% python3 -q
>>> import numpy as np
>>> np.set_printoptions(precision=3, suppress=True, linewidth=160, legacy="1.25")
>>> data = np.load("mat.npy")
>>> data
array([[0., 1., 2., 0., 2., 0.],
       [1., 0., 0., 0., 0., 0.],
       [2., 0., 0., 0., 0., 0.],
       [0., 0., 0., 0., 0., 0.],
       [2., 0., 0., 0., 0., 0.],
       [0., 0., 0., 0., 0., 0.]])
>>> # columns 2 and 4 are equal
>>> ev, vecs = np.linalg.eigh(data)
>>> vec = np.array([4, -2, -4, 5, -9, 6])
>>> vecs * np.maximum(ev, 0) @ vecs.T
array([[1.5  , 0.5  , 1.   , 0.   , 1.   , 0.   ],
       [0.5  , 0.167, 0.333, 0.   , 0.333, 0.   ],
       [1.   , 0.333, 0.667, 0.   , 0.667, 0.   ],
       [0.   , 0.   , 0.   , 0.   , 0.   , 0.   ],
       [1.   , 0.333, 0.667, 0.   , 0.667, 0.   ],
       [0.   , 0.   , 0.   , 0.   , 0.   , 0.   ]])
>>> np.abs(data).sum(axis=1).max(), np.abs(ev).max()
(5.0, 3.0)
>>> np.round(vecs * np.abs(ev) @ vecs.T, 3) + 0
array([[3.   , 0.   , 0.   , 0.   , 0.   , 0.   ],
       [0.   , 0.333, 0.667, 0.   , 0.667, 0.   ],
       [0.   , 0.667, 1.333, 0.   , 1.333, 0.   ],
       [0.   , 0.   , 0.   , 0.   , 0.   , 0.   ],
       [0.   , 0.667, 1.333, 0.   , 1.333, 0.   ],
       [0.   , 0.   , 0.   , 0.   , 0.   , 0.   ]])
>>> (np.sign(vecs[:, -1].round(6)) == np.sign(vecs[0, -1].round(6))).astype(int)
array([1, 1, 1, 0, 1, 0])
>>> np.flatnonzero(np.linalg.matrix_power((data != 0) + (data.T != 0) + np.eye(6), 6)[0])
array([0, 1, 2, 4])
>>> (data != 0).astype(int)
array([[0, 1, 1, 0, 1, 0],
       [1, 0, 0, 0, 0, 0],
       [1, 0, 0, 0, 0, 0],
       [0, 0, 0, 0, 0, 0],
       [1, 0, 0, 0, 0, 0],
       [0, 0, 0, 0, 0, 0]])
>>> np.round(np.linalg.det(data), 3)
0.0
>>> np.sort(np.linalg.eigvals(data).real)
array([-3.,  0.,  0.,  0.,  0.,  3.])
>>> data @ data
array([[9., 0., 0., 0., 0., 0.],
       [0., 1., 2., 0., 2., 0.],
       [0., 2., 4., 0., 4., 0.],
       [0., 0., 0., 0., 0., 0.],
       [0., 2., 4., 0., 4., 0.],
       [0., 0., 0., 0., 0., 0.]])
>>> np.linalg.lstsq(data[:-1].T, data[-1])[2]
2
>>> np.abs(np.diag(np.linalg.qr(data)[1])) > 1e-9
array([ True,  True, False, False, False, False])
>>> np.allclose(data[:-1].T @ np.linalg.lstsq(data[:-1].T, data[-1])[0], data[-1])
True
>>> np.unique(data.round(6), axis=0).shape
(4, 6)
>>> [round(float(np.linalg.det(data[:i, :i])), 2) + 0 for i in range(1, 7)]
[0.0, -1.0, 0.0, 0.0, 0.0, 0.0]
>>> np.all(np.linalg.eigvalsh(data) > 0)
False
>>> X = np.load("w.npy")
>>> X
array([[3, 0, 2, 1, 0, 0, 3, 3],
       [0, 3, 0, 2, 1, 0, 0, 3],
       [2, 0, 3, 0, 2, 1, 0, 0],
       [1, 2, 0, 3, 0, 2, 1, 0],
       [0, 1, 2, 0, 3, 0, 2, 1],
       [0, 0, 1, 2, 0, 3, 0, 2],
       [3, 0, 0, 1, 2, 0, 3, 0],
       [3, 3, 0, 0, 1, 2, 0, 3]])
>>> ev, vecs = np.linalg.eigh(X)
>>> vec = np.array([5, 2, 5, 4, 5, 3, 4, 5])
>>> (np.sign(vecs[:, -1].round(6)) == np.sign(vecs[0, -1].round(6))).astype(int)
array([1, 1, 1, 1, 1, 1, 1, 1])
>>> np.linalg.eigvalsh(X[1:, 1:])
array([-1.646, -0.221,  2.   ,  3.646,  3.812,  5.201,  8.208])
>>> ev, vecs = np.linalg.eigvalsh(X)
Traceback (most recent call last):
  File "<python-input-28>", line 1, in <module>
    ev, vecs = np.linalg.eigvalsh(X)
    ^^^^^^^^
ValueError: too many values to unpack (expected 2)
>>> ev, vecs = np.linalg.eigh(X)
>>> np.linalg.eigvalsh(X + -2 * np.eye(8))
array([-5.191, -3.039, -0.339,  1.426,  1.764,  1.858,  3.672,  7.85 ])
>>> np.round(vecs.T @ vecs, 3) + 0
array([[1., 0., 0., 0., 0., 0., 0., 0.],
       [0., 1., 0., 0., 0., 0., 0., 0.],
       [0., 0., 1., 0., 0., 0., 0., 0.],
       [0., 0., 0., 1., 0., 0., 0., 0.],
       [0., 0., 0., 0., 1., 0., 0., 0.],
       [0., 0., 0., 0., 0., 1., 0., 0.],
       [0., 0., 0., 0., 0., 0., 1., 0.],
       [0., 0., 0., 0., 0., 0., 0., 1.]])
>>> (ev > 1e-8).sum(), (ev < -1e-8).sum()
(6, 2)
>>> m1 = np.loadtxt("out8.csv", delimiter=",")
>>> m1
array([[ 1.,  0.,  0.,  0.,  0.,  0.,  0.,  0.,  0.],
       [ 0.,  1.,  0.,  0.,  0.,  0.,  0.,  0.,  0.],
       [ 0.,  0.,  1.,  0.,  0.,  0.,  0.,  0.,  0.],
       [ 0.,  0.,  0., -1.,  0.,  0.,  0.,  0.,  0.],
       [ 0.,  0.,  0.,  0.,  1.,  0.,  0.,  0.,  0.],
       [ 0.,  0.,  0.,  0.,  0.,  1.,  0.,  0.,  0.],
       [ 0.,  0.,  0.,  0.,  0.,  0.,  1.,  0.,  0.],
       [ 0.,  0.,  0.,  0.,  0.,  0.,  0.,  1.,  0.],
       [ 0.,  0.,  0.,  0.,  0.,  0.,  0.,  0., -1.]])
>>> # triangular
>>> ev, vecs = np.linalg.eigh(m1)
>>> vec = np.array([-2, 0, 1, -1, -3, -1, 1, 0, -1])
>>> round(vec @ m1 @ vec / (vec @ vec), 3), ev[0], ev[-1]
(0.778, -1.0, 1.0)
>>> vecs * np.abs(ev) @ vecs.T
array([[1., 0., 0., 0., 0., 0., 0., 0., 0.],
       [0., 1., 0., 0., 0., 0., 0., 0., 0.],
       [0., 0., 1., 0., 0., 0., 0., 0., 0.],
       [0., 0., 0., 1., 0., 0., 0., 0., 0.],
       [0., 0., 0., 0., 1., 0., 0., 0., 0.],
       [0., 0., 0., 0., 0., 1., 0., 0., 0.],
       [0., 0., 0., 0., 0., 0., 1., 0., 0.],
       [0., 0., 0., 0., 0., 0., 0., 1., 0.],
       [0., 0., 0., 0., 0., 0., 0., 0., 1.]])
>>> Q, vecs = np.linalg.qr(m1[:, :4])[0], np.linalg.qr(m1[:, 4:])[0]
>>> sigma = np.linalg.svd(Q.T @ vecs, compute_uv=False)
>>> np.degrees(np.arccos(sigma.clip(0, 1)))
array([90., 90., 90., 90.])
>>> sigma
array([0., 0., 0., 0.])
>>> vec = np.array([-1, 1, 3, -2, -2, 3, 3, 0, 3])
>>> rhs = m1 @ vec
>>> b, lr = np.zeros(9), 1 / np.linalg.norm(m1, 2) ** 2
>>> for i in range(3):
...     b -= lr * m1.T @ (m1 @ b - rhs)
...     if i % 1 == 0: print(i, round(np.linalg.norm(m1 @ b - rhs), 3))
... 
0 0.0
1 0.0
2 0.0
>>> b
array([-1.,  1.,  3., -2., -2.,  3.,  3.,  0.,  3.])
>>> A2 = np.array([[2, 1, 1],
...     [3, 0, 1],
...     [2, 1, 1],
...     [2, 1, 2],
...     [1, 2, 3],
...     [2, 1, 1],
...     [0, 1, 0],
...     [2, 3, 3],
...     [0, 3, 0]])
>>> np.vstack([m1, A2.T]).shape
(12, 9)
>>> np.einsum("ij->j", m1)
array([ 1.,  1.,  1., -1.,  1.,  1.,  1.,  1., -1.])
>>> np.linalg.matrix_rank(np.vstack([m1, A2.T]))
9
>>> m1 @ A2
array([[ 2.,  1.,  1.],
       [ 3.,  0.,  1.],
       [ 2.,  1.,  1.],
       [-2., -1., -2.],
       [ 1.,  2.,  3.],
       [ 2.,  1.,  1.],
       [ 0.,  1.,  0.],
       [ 2.,  3.,  3.],
       [ 0., -3.,  0.]])
>>> np.einsum("ik,kj->ji", m1, A2)
array([[ 2.,  3.,  2., -2.,  1.,  2.,  0.,  2.,  0.],
       [ 1.,  0.,  1., -1.,  2.,  1.,  1.,  3., -3.],
       [ 1.,  1.,  1., -2.,  3.,  1.,  0.,  3.,  0.]])
>>> F = np.load("dump.npy")
>>> F
array([[-5.,  4.,  0.,  0.,  0.,  0.,  0.,  0.,  0.],
       [ 4., -2.,  4.,  0.,  0.,  0.,  0.,  0.,  0.],
       [ 0.,  4., -2.,  4.,  0.,  0.,  0.,  0.,  0.],
       [ 0.,  0.,  4., -4.,  4.,  0.,  0.,  0.,  0.],
       [ 0.,  0.,  0.,  4., -2.,  4.,  0.,  0.,  0.],
       [ 0.,  0.,  0.,  0.,  4.,  2.,  4.,  0.,  0.],
       [ 0.,  0.,  0.,  0.,  0.,  4.,  3.,  4.,  0.],
       [ 0.,  0.,  0.,  0.,  0.,  0.,  4., -4.,  4.],
       [ 0.,  0.,  0.,  0.,  0.,  0.,  0.,  4.,  2.]])
>>> # symmetric
>>> np.trace(F)
-12.0
>>> np.allclose(F, F.T)
True
>>> np.linalg.determinant(F)
Traceback (most recent call last):
  File "<python-input-60>", line 1, in <module>
    np.linalg.determinant(F)
    ^^^^^^^^^^^^^^^^^^^^^
AttributeError: module 'numpy.linalg' has no attribute 'determinant'
>>> F @ F
array([[ 41., -28.,  16.,   0.,   0.,   0.,   0.,   0.,   0.],
       [-28.,  36., -16.,  16.,   0.,   0.,   0.,   0.,   0.],
       [ 16., -16.,  36., -24.,  16.,   0.,   0.,   0.,   0.],
       [  0.,  16., -24.,  48., -24.,  16.,   0.,   0.,   0.],
       [  0.,   0.,  16., -24.,  36.,   0.,  16.,   0.,   0.],
       [  0.,   0.,   0.,  16.,   0.,  36.,  20.,  16.,   0.],
       [  0.,   0.,   0.,   0.,  16.,  20.,  41.,  -4.,  16.],
       [  0.,   0.,   0.,   0.,   0.,  16.,  -4.,  48.,  -8.],
       [  0.,   0.,   0.,   0.,   0.,   0.,  16.,  -8.,  20.]])
>>> np.linalg.matrix_power(F, 2)
array([[ 41., -28.,  16.,   0.,   0.,   0.,   0.,   0.,   0.],
       [-28.,  36., -16.,  16.,   0.,   0.,   0.,   0.,   0.],
       [ 16., -16.,  36., -24.,  16.,   0.,   0.,   0.,   0.],
       [  0.,  16., -24.,  48., -24.,  16.,   0.,   0.,   0.],
       [  0.,   0.,  16., -24.,  36.,   0.,  16.,   0.,   0.],
       [  0.,   0.,   0.,  16.,   0.,  36.,  20.,  16.,   0.],
       [  0.,   0.,   0.,   0.,  16.,  20.,  41.,  -4.,  16.],
       [  0.,   0.,   0.,   0.,   0.,  16.,  -4.,  48.,  -8.],
       [  0.,   0.,   0.,   0.,   0.,   0.,  16.,  -8.,  20.]])
